>>> import numpy as np
>>> from numpy import linalg as LA
>>> np.set_printoptions(suppress=True, linewidth=140)
>>> def rd(a):
...     return np.round(a, 2) + 0
... 
>>> m1 = np.load("case1.npy")
>>> rd(m1)
array([[0.5 , 0.5 , 0.  , 0.  , 0.  ],
       [0.  , 1.  , 0.  , 0.  , 0.  ],
       [0.  , 0.  , 0.5 , 0.  , 0.5 ],
       [0.  , 0.33, 0.33, 0.33, 0.  ],
       [0.  , 0.  , 0.  , 0.  , 1.  ]])
>>> vec = np.array([2, 0, -1, -1, 0])
>>> target = m1 @ vec
>>> rd(target)
array([ 1.  ,  0.  , -0.5 , -0.67,  0.  ])
>>> rd(LA.solve(m1, -1 * target))
array([-2.,  0.,  1.,  1.,  0.])
>>> rd(LA.solve(m1, target + m1[:, 0]))
array([ 3.,  0., -1., -1.,  0.])
>>> vec = np.array([6, 1, 7, -4, 5])
>>> h1 = np.maximum(m1 @ vec, 0)
>>> rd(h1)
array([3.5 , 1.  , 6.  , 1.33, 5.  ])
>>> rd(np.maximum(m1 @ vec, 0) - np.maximum(-m1 @ vec, 0))
array([3.5 , 1.  , 6.  , 1.33, 5.  ])
>>> print(rd(np.tanh(m1 @ vec)))
[1.   0.76 1.   0.87 1.  ]
>>> print(np.maximum(m1 @ (3 * vec), 0))
[10.5  3.  18.   4.  15. ]
>>> rd(m1 * (h1 > 1e-9)[:, None])
array([[0.5 , 0.5 , 0.  , 0.  , 0.  ],
       [0.  , 1.  , 0.  , 0.  , 0.  ],
       [0.  , 0.  , 0.5 , 0.  , 0.5 ],
       [0.  , 0.33, 0.33, 0.33, 0.  ],
       [0.  , 0.  , 0.  , 0.  , 1.  ]])
>>> w, V = LA.eig(m1)
>>> rd(w)
array([0.33, 0.5 , 1.  , 0.5 , 1.  ])
>>> rd(np.sort(LA.eigvals(m1 @ m1)))
array([0.11, 0.25, 0.25, 1.  , 1.  ])
>>> print(m1 @ V[:, 0] - w[0] * V[:, 0])
[0. 0. 0. 0. 0.]
>>> th = np.radians(72)
>>> r_ = np.eye(5)
>>> r_[0, 0] = r_[3, 3] = np.cos(th)
>>> r_[0, 3], r_[3, 0] = -np.sin(th), np.sin(th)
>>> rd(r_)
array([[ 0.31,  0.  ,  0.  , -0.95,  0.  ],
       [ 0.  ,  1.  ,  0.  ,  0.  ,  0.  ],
       [ 0.  ,  0.  ,  1.  ,  0.  ,  0.  ],
       [ 0.95,  0.  ,  0.  ,  0.31,  0.  ],
       [ 0.  ,  0.  ,  0.  ,  0.  ,  1.  ]])
>>> other = m1 @ r_.T
>>> rd(other)
array([[ 0.15,  0.5 ,  0.  ,  0.48,  0.  ],
       [ 0.  ,  1.  ,  0.  ,  0.  ,  0.  ],
       [ 0.  ,  0.  ,  0.5 ,  0.  ,  0.5 ],
       [-0.32,  0.33,  0.33,  0.1 ,  0.  ],
       [ 0.  ,  0.  ,  0.  ,  0.  ,  1.  ]])
>>> rd(LA.det(r_)), rd(np.trace(r_))
(np.float64(1.0), np.float64(3.62))
>>> rd(LA.svd(m1, compute_uv=False)), rd(LA.svd(other, compute_uv=False))
(array([1.2 , 1.14, 0.58, 0.44, 0.24]), array([1.2 , 1.14, 0.58, 0.44, 0.24]))
>>> np.allclose(LA.norm(m1, axis=1), LA.norm(other, axis=1))
True
>>> np.allclose(m1 @ m1.T, other @ other.T)
True
>>> W = np.array([[6, 0, 0, -4, 4],
...     [-5, -1, 9, -7, 3],
...     [7, 5, 3, -1, -4],
...     [-3, 1, 7, 9, -9],
...     [-3, 1, -5, -5, 3]])
>>> coef = np.array([0, 0, 1, 0, 2])
>>> hid = np.maximum(other @ W + coef, 0)
>>> print((hid > 0).astype(int))
[[0 0 1 1 0]
 [0 0 1 0 1]
 [1 1 0 0 1]
 [0 1 1 0 0]
 [0 1 0 0 1]]
>>> rd(hid)
array([[ 0.  ,  0.  ,  8.83,  0.16,  0.  ],
       [ 0.  ,  0.  , 10.  ,  0.  ,  5.  ],
       [ 2.  ,  3.  ,  0.  ,  0.  ,  1.5 ],
       [ 0.  ,  1.44,  5.72,  0.  ,  0.  ],
       [ 0.  ,  1.  ,  0.  ,  0.  ,  5.  ]])
>>> LA.matrix_rank(hid)
np.int64(5)
>>> C = np.array([[0, 2], [3, -2], [2, -3], [-3, 0], [-3, -3]])
>>> W @ C
array([[  0,   0],
       [ 27, -44],
       [ 36,   7],
       [ 17,  -2],
       [ -1,  -2]])
>>> (hid @ C).round(6).argmax(axis=1)
array([0, 0, 0, 0, 0])
